>>> import numpy as np
>>> from numpy import linalg as LA
>>> np.set_printoptions(precision=3, suppress=True, linewidth=200)
>>> J = np.array([[61.0, -64.0, -24.0, 56.0, 24.0],
...     [-64.0, 61.0, 24.0, -56.0, -24.0],
...     [-24.0, 24.0, 6.0, -21.0, -9.0],
...     [56.0, -56.0, -21.0, 46.0, 21.0],
...     [24.0, -24.0, -9.0, 21.0, 6.0]])
>>> J
array([[ 61., -64., -24.,  56.,  24.],
       [-64.,  61.,  24., -56., -24.],
       [-24.,  24.,   6., -21.,  -9.],
       [ 56., -56., -21.,  46.,  21.],
       [ 24., -24.,  -9.,  21.,   6.]])
>>> Uu, s, Vt = LA.svd(J)
>>> np.argmax(s[:-1] / (s[1:] + 1e-6)) + 1
np.int64(1)
>>> out = Uu[:, :1] @ np.diag(s[:1]) @ Vt[:1]
>>> LA.matrix_rank(J, rtol=0.05)
np.int64(1)
>>> round(float(LA.norm(J - out) / LA.norm(J)), 3)
0.031
>>> out
array([[ 63.015, -63.015, -23.631,  55.138,  23.631],
       [-63.015,  63.015,  23.631, -55.138, -23.631],
       [-23.631,  23.631,   8.862, -20.677,  -8.862],
       [ 55.138, -55.138, -20.677,  48.246,  20.677],
       [ 23.631, -23.631,  -8.862,  20.677,   8.862]])
>>> np.all(LA.eigvalsh(J) > 0)
np.False_
>>> [round(float(LA.det(J[:i, :i])), 2) + 0 for i in range(1, 6)]
[61.0, -375.0, 1206.0, -4941.0, 15552.0]
>>> evals, V = LA.eigh(J)
>>> np.round(V.T @ J @ V, 3) + 0
array([[ -3.,   0.,   0.,   0.,   0.],
       [  0.,  -3.,   0.,   0.,   0.],
       [  0.,   0.,  -3.,   0.,   0.],
       [  0.,   0.,   0.,  -3.,   0.],
       [  0.,   0.,   0.,   0., 192.]])
>>> np.abs(V[:, -1]).round(6).argmax()
np.int64(0)
>>> np.unique(evals.round(6) + 0, return_counts=True)[1]
array([4, 1])
>>> (evals > 1e-8).sum(), (evals < -1e-8).sum()
(np.int64(1), np.int64(4))
>>> evals
array([ -3.,  -3.,  -3.,  -3., 192.])
>>> LA.svd(J, compute_uv=False)
array([192.,   3.,   3.,   3.,   3.])
>>> E = np.load("a.npy")
>>> E
array([[ 0.1  ,  1.676, -1.3  ,  0.1  ,  0.4  , -0.1  ],
       [-1.4  , -4.858,  0.1  ,  0.8  , -1.2  ,  0.1  ],
       [ 0.8  , -0.85 , -1.8  , -0.1  , -0.2  , -0.8  ],
       [-0.3  ,  5.593, -1.8  , -2.3  ,  1.4  , -1.   ],
       [ 0.9  , -0.742,  0.6  , -0.7  , -0.2  , -1.   ],
       [ 1.1  ,  1.932,  0.   , -0.4  ,  0.5  ,  0.2  ],
       [ 0.8  ,  1.642,  1.8  , -1.1  ,  0.4  , -2.   ],
       [-1.1  , -0.027, -0.2  ,  0.6  ,  0.   , -0.4  ],
       [-0.2  ,  1.592, -1.2  ,  1.2  ,  0.4  , -0.3  ],
       [-0.2  ,  3.214, -0.1  ,  0.8  ,  0.8  ,  0.5  ],
       [ 0.8  ,  1.591, -1.   ,  0.1  ,  0.4  ,  0.8  ],
       [-0.6  ,  3.969, -1.3  ,  0.7  ,  1.   , -0.6  ],
       [-0.5  ,  2.467,  0.   , -0.7  ,  0.6  ,  0.   ],
       [-0.5  ,  3.626,  0.2  , -2.4  ,  0.9  ,  1.3  ],
       [-0.4  , -3.67 , -0.5  ,  0.1  , -0.9  , -0.8  ],
       [ 0.2  ,  5.628, -0.5  , -0.6  ,  1.4  ,  0.4  ],
       [ 0.1  , -3.168, -0.7  , -1.2  , -0.8  ,  0.7  ],
       [-1.2  , -2.839,  1.   ,  1.1  , -0.7  , -0.5  ],
       [-0.4  , -4.445, -0.7  , -1.7  , -1.1  ,  1.   ],
       [ 1.7  ,  2.835,  0.5  , -1.4  ,  0.7  , -0.5  ],
       [ 0.2  ,  0.422,  0.3  , -1.1  ,  0.1  ,  0.9  ],
       [-2.4  , -1.191, -0.3  ,  0.3  , -0.3  , -0.5  ],
       [-0.1  , -2.851,  0.1  , -1.   , -0.7  , -0.7  ],
       [-0.2  ,  8.4  ,  1.   , -0.9  ,  2.1  ,  2.3  ],
       [-1.1  ,  3.963,  1.   ,  0.4  ,  1.   , -1.2  ],
       [ 0.2  ,  6.439,  0.1  , -0.2  ,  1.6  ,  0.2  ],
       [ 0.4  , 10.376,  1.5  ,  2.9  ,  2.6  ,  0.4  ],
       [ 0.9  ,  4.348,  0.   ,  0.4  ,  1.1  ,  0.6  ],
       [-0.3  , -4.117, -2.2  , -2.6  , -1.   ,  1.   ],
       [ 1.5  ,  3.986, -0.1  , -0.9  ,  1.   ,  0.3  ],
       [ 0.7  , -6.775,  0.5  , -0.4  , -1.7  , -1.2  ]])
>>> x0 = np.array([8, -6, 4, 4, -5, 8])
>>> target = E @ x0
>>> b, lr = np.zeros(6), 1 / LA.norm(E, 2) ** 2
>>> for i in range(30):
...     b -= lr * E.T @ (E @ b - target)
...     if i % 5 == 0: print(i, round(LA.norm(E @ b - target), 3))
... 
0 57.371
5 47.709
10 39.897
15 33.488
20 28.181
25 23.758
>>> b
array([ 4.945, -6.478,  3.218,  2.729, -1.623,  4.731])
>>> round(float(LA.cond(E)), 3)
428.936
